In [1]: import numpy as np

In [2]: import numpy.linalg as la

In [3]: np.set_printoptions(precision=2, suppress=True, linewidth=160)

In [4]: data = np.load("arr.npy")

In [5]: data
Out[5]: 
array([[-0.5, -0.5,  0. ],
       [-0.9, -0.3, -0.5],
       [-1.1,  1. , -1.9],
       [ 1.8,  0.4,  0.6],
       [ 1.2,  0.2,  0.8],
       [-0.9,  0.3, -1.2],
       [ 0.5,  1.1,  0.4],
       [ 0.3,  1.2, -0.9],
       [ 0.8,  0.6,  0.9],
       [ 0. , -1.3,  0.3],
       [-2.3,  0.5, -0.7],
       [-7. ,  5. ,  7. ]])

In [6]: left, s, vt = la.svd(data, full_matrices=False)

In [7]: np.round(left.T @ data @ vt.T, 2) + 0
Out[7]: 
array([[11.2 ,  0.  ,  0.  ],
       [ 0.  ,  4.38,  0.  ],
       [ 0.  ,  0.  ,  2.75]])

In [8]: s
Out[8]: array([11.2 ,  4.38,  2.75])

In [9]: (s > 1e-8).sum()
Out[9]: np.int64(3)

In [10]: left.shape, s.shape, vt.shape
Out[10]: ((12, 3), (3,), (3, 3))

In [11]: np.round(left.T @ left, 2) + 0
Out[11]: 
array([[1., 0., 0.],
       [0., 1., 0.],
       [0., 0., 1.]])

In [12]: feats = np.loadtxt("block9.csv", delimiter=",")

In [13]: feats
Out[13]: 
array([[0.82, 0.35, 0.12, 0.12],
       [0.35, 0.15, 0.05, 0.05],
       [0.12, 0.05, 0.02, 0.02],
       [0.12, 0.05, 0.02, 0.02]])

In [14]: rk = la.matrix_rank(feats)

In [15]: rk
Out[15]: np.int64(1)

In [16]: ns = la.svd(feats)[2][rk:].T

In [17]: [int(la.matrix_rank(np.delete(feats, i, axis=0))) for i in range(4)]
Out[17]: [1, 1, 1, 1]

In [18]: [int(la.matrix_rank(feats[:i])) for i in range(1, len(feats) + 1)]
Out[18]: [1, 1, 1, 1]

In [19]: [int(la.matrix_rank(feats[:, :j + 1])) for j in range(4)]
Out[19]: [1, 1, 1, 1]

In [20]: ns.shape
Out[20]: (4, 3)

In [21]: la.matrix_rank(feats.T @ feats), la.matrix_rank(feats @ feats.T)
Out[21]: (np.int64(1), np.int64(1))

In [22]: ns @ ns.T
Out[22]: 
array([[ 0.18, -0.35, -0.12, -0.12],
       [-0.35,  0.85, -0.05, -0.05],
       [-0.12, -0.05,  0.98, -0.02],
       [-0.12, -0.05, -0.02,  0.98]])

In [23]: vals, V = la.eigvalsh(feats)
---------------------------------------------------------------------------
ValueError                                Traceback (most recent call last)
Cell In[23], line 1
----> 1 vals, V = la.eigvalsh(feats)

ValueError: too many values to unpack (expected 2)

In [24]: vals, V = la.eigh(feats)

In [25]: vals.round(2) + 0
Out[25]: array([0., 0., 0., 1.])

In [26]: np.round(la.eigvalsh(feats @ feats), 2) + 0
Out[26]: array([0., 0., 0., 1.])

In [27]: np.unique(vals.round(6) + 0, return_counts=True)[1]
Out[27]: array([3, 1])

In [28]: M = np.cumsum(np.array([[1, -5, 4],
    ...:     [0, 0, -5],
    ...:     [5, 3, 4],
    ...:     [1, 3, -5],
    ...:     [5, -2, -1],
    ...:     [4, -4, 4],
    ...:     [-5, 0, 5],
    ...:     [0, 1, -1],
    ...:     [-3, -1, -5],
    ...:     [4, 5, 4],
    ...:     [-4, 2, -1],
    ...:     [4, 2, 2],
    ...:     [3, 3, 4],
    ...:     [1, 2, -1],
    ...:     [-2, 1, -1],
    ...:     [-5, 3, 5],
    ...:     [-5, 5, -3],
    ...:     [2, 5, -3],
    ...:     [-4, -5, -1]]), axis=0)

In [29]: M
Out[29]: 
array([[ 1, -5,  4],
       [ 1, -5, -1],
       [ 6, -2,  3],
       [ 7,  1, -2],
       [12, -1, -3],
       [16, -5,  1],
       [11, -5,  6],
       [11, -4,  5],
       [ 8, -5,  0],
       [12,  0,  4],
       [ 8,  2,  3],
       [12,  4,  5],
       [15,  7,  9],
       [16,  9,  8],
       [14, 10,  7],
       [ 9, 13, 12],
       [ 4, 18,  9],
       [ 6, 23,  6],
       [ 2, 18,  5]])

In [30]: r0, v = M[5], M[9]

In [31]: r0 @ r0
Out[31]: np.int64(282)

In [32]: p = (r0 @ v) / (r0 @ r0) * r0

In [33]: v - p
Out[33]: array([0.88, 3.48, 3.3 ])

In [34]: Xc = M - M.mean(axis=0)

In [35]: V = la.svd(Xc)[2][:2]

In [36]: out = Xc - Xc @ V.T @ V

In [37]: out.std(axis=0)
Out[37]: array([0.8 , 0.79, 2.49])

In [38]: round(float(la.norm(out) / la.norm(Xc)), 2)
Out[38]: 0.26

In [39]: np.diag(V.T @ V)
Out[39]: array([0.91, 0.92, 0.17])

In [40]: np.round(la.norm(M, 2), 2)
Out[40]: np.float64(54.03)

In [41]: round(float(la.norm(M[8], 1)), 2), round(float(la.norm(M[8], np.inf)), 2)
Out[41]: (13.0, 8.0)

In [42]: M[8] @ M[3]
Out[42]: np.int64(51)

In [43]: round(float(la.norm(M[8] - M[3])), 2)
Out[43]: 6.4

In [44]: la.norm(M, axis=0)
Out[44]: array([44.26, 41.75, 25.12])

In [45]: round(la.norm(M, "nuc"), 2)
Out[45]: np.float64(101.6)

In [46]: cov = np.cov(M, rowvar=False)

In [47]: round(float(np.corrcoef(M[:, 2], M[:, 0])[0, 1]), 2)
Out[47]: 0.18

In [48]: x = np.array([-5, -1, -2])

In [49]: y = M @ x

In [50]: np.round(la.pinv(M) @ M, 2) + 0
Out[50]: 
array([[1., 0., 0.],
       [0., 1., 0.],
       [0., 0., 1.]])

In [51]: la.solve(M.T @ M, M.T @ y)
Out[51]: array([-5., -1., -2.])

In [52]: y
Out[52]: array([  -8,    2,  -34,  -32,  -53,  -77,  -62,  -61,  -35,  -68,  -48,  -74, -100, -105,  -94,  -82,  -56,  -65,  -38])

In [53]: try:
    ...:     la.solve(M, y)
    ...: except la.LinAlgError as e:
    ...:     print(repr(e))
    ...: 
LinAlgError('Last 2 dimensions of the array must be square')

In [54]: rng = np.random.default_rng(9311)

In [55]: y = y + 0.02 * rng.normal(size=19)

In [56]: y
Out[56]: 
array([  -7.98,    2.03,  -33.99,  -31.99,  -53.01,  -77.02,  -61.98,  -60.99,  -35.  ,  -68.03,  -48.01,  -73.99,  -99.97, -105.01,  -93.97,  -81.99,  -56.01,
        -64.98,  -37.98])

In [57]: coef, *_ = la.lstsq(M, y)

In [58]: coef
Out[58]: array([-5., -1., -2.])

In [59]: [round(float(la.norm(la.solve(M.T @ M + lam * np.eye(3), M.T @ y))), 2) for lam in (0, 1, 10, 100)]
Out[59]: [5.48, 5.47, 5.45, 5.25]

In [60]: np.round(M.T @ (y - M @ coef), 2) + 0
Out[60]: array([0., 0., 0.])

In [61]: J = np.load("layer2.npy")

In [62]: J
Out[62]: 
array([[ 6.79,  3.41,  8.91],
       [ 4.32,  7.45,  9.79],
       [ 6.17,  5.39, 10.28],
       [ 6.19,  5.48, 10.85],
       [ 3.58,  4.92,  9.18],
       [ 5.03,  6.78, 11.15],
       [ 6.7 ,  4.07,  9.93],
       [ 6.67,  6.16, 10.91],
       [ 5.65,  4.99, 10.67],
       [ 4.82,  5.75, 11.98],
       [ 6.63,  4.68, 10.28]])

In [63]: out = np.c_[J[:, :2] @ np.array([[1, 1], [1, 2]]), np.array([5, 4, -1, -5, 2, 2, 3, 4, -4, 2, 1])]

In [64]: out
Out[64]: 
array([[10.2 , 13.61,  5.  ],
       [11.77, 19.22,  4.  ],
       [11.56, 16.95, -1.  ],
       [11.67, 17.15, -5.  ],
       [ 8.5 , 13.42,  2.  ],
       [11.81, 18.59,  2.  ],
       [10.77, 14.84,  3.  ],
       [12.83, 18.99,  4.  ],
       [10.64, 15.63, -4.  ],
       [10.57, 16.32,  2.  ],
       [11.31, 15.99,  1.  ]])

In [65]: la.norm(la.qr(J)[0].T @ out, axis=0) ** 2 / ((out ** 2).sum(axis=0) + 1e-12)
Out[65]: array([1.  , 1.  , 0.18])

In [66]: la.matrix_rank(np.c_[J, out])
Out[66]: np.int64(4)

In [67]: np.round(la.norm(out - J @ la.lstsq(J, out)[0], axis=0), 2) + 0
Out[67]: array([0.  , 0.  , 9.96])

In [68]: la.matrix_rank(out)
Out[68]: np.int64(3)

In [69]: dist = la.norm(out[:, None] - out[None], axis=-1)

In [70]: la.matrix_rank(dist ** 2)
Out[70]: np.int64(5)

In [71]: out = J / la.norm(J, axis=1, keepdims=True)

In [72]: cov = out @ out.T

In [73]: (cov - 2 * np.eye(11)).round(6).argmax(axis=1)
Out[73]: array([ 6,  5,  3,  2,  9,  4, 10,  2,  3,  4,  6])

In [74]: (np.abs(cov) > 0.9).astype(int)
Out[74]: 
array([[1, 1, 1, 1, 1, 1, 1, 1, 1, 1, 1],
       [1, 1, 1, 1, 1, 1, 1, 1, 1, 1, 1],
       [1, 1, 1, 1, 1, 1, 1, 1, 1, 1, 1],
       [1, 1, 1, 1, 1, 1, 1, 1, 1, 1, 1],
       [1, 1, 1, 1, 1, 1, 1, 1, 1, 1, 1],
       [1, 1, 1, 1, 1, 1, 1, 1, 1, 1, 1],
       [1, 1, 1, 1, 1, 1, 1, 1, 1, 1, 1],
       [1, 1, 1, 1, 1, 1, 1, 1, 1, 1, 1],
       [1, 1, 1, 1, 1, 1, 1, 1, 1, 1, 1],
       [1, 1, 1, 1, 1, 1, 1, 1, 1, 1, 1],
       [1, 1, 1, 1, 1, 1, 1, 1, 1, 1, 1]])

In [75]: la.norm(out, axis=1)
Out[75]: array([1., 1., 1., 1., 1., 1., 1., 1., 1., 1., 1.])

In [76]: np.argwhere(np.triu(np.abs(cov) > 0.95, 1))
Out[76]: 
array([[ 0,  2],
       [ 0,  3],
       [ 0,  4],
       [ 0,  5],
       [ 0,  6],
       [ 0,  7],
       [ 0,  8],
       [ 0,  9],
       [ 0, 10],
       [ 1,  2],
       [ 1,  3],
       [ 1,  4],
       [ 1,  5],
       [ 1,  7],
       [ 1,  8],
       [ 1,  9],
       [ 1, 10],
       [ 2,  3],
       [ 2,  4],
       [ 2,  5],
       [ 2,  6],
       [ 2,  7],
       [ 2,  8],
       [ 2,  9],
       [ 2, 10],
       [ 3,  4],
       [ 3,  5],
       [ 3,  6],
       [ 3,  7],
       [ 3,  8],
       [ 3,  9],
       [ 3, 10],
       [ 4,  5],
       [ 4,  6],
       [ 4,  7],
       [ 4,  8],
       [ 4,  9],
       [ 4, 10],
       [ 5,  6],
       [ 5,  7],
       [ 5,  8],
       [ 5,  9],
       [ 5, 10],
       [ 6,  7],
       [ 6,  8],
       [ 6,  9],
       [ 6, 10],
       [ 7,  8],
       [ 7,  9],
       [ 7, 10],
       [ 8,  9],
       [ 8, 10],
       [ 9, 10]])

In [77]: np.round(np.degrees(np.arccos(np.clip(cov[8, 0], -1, 1))), 2)
Out[77]: np.float64(10.43)

In [78]: cov[8]
Out[78]: array([0.98, 0.97, 1.  , 1.  , 0.99, 0.99, 0.99, 1.  , 1.  , 1.  , 1.  ])
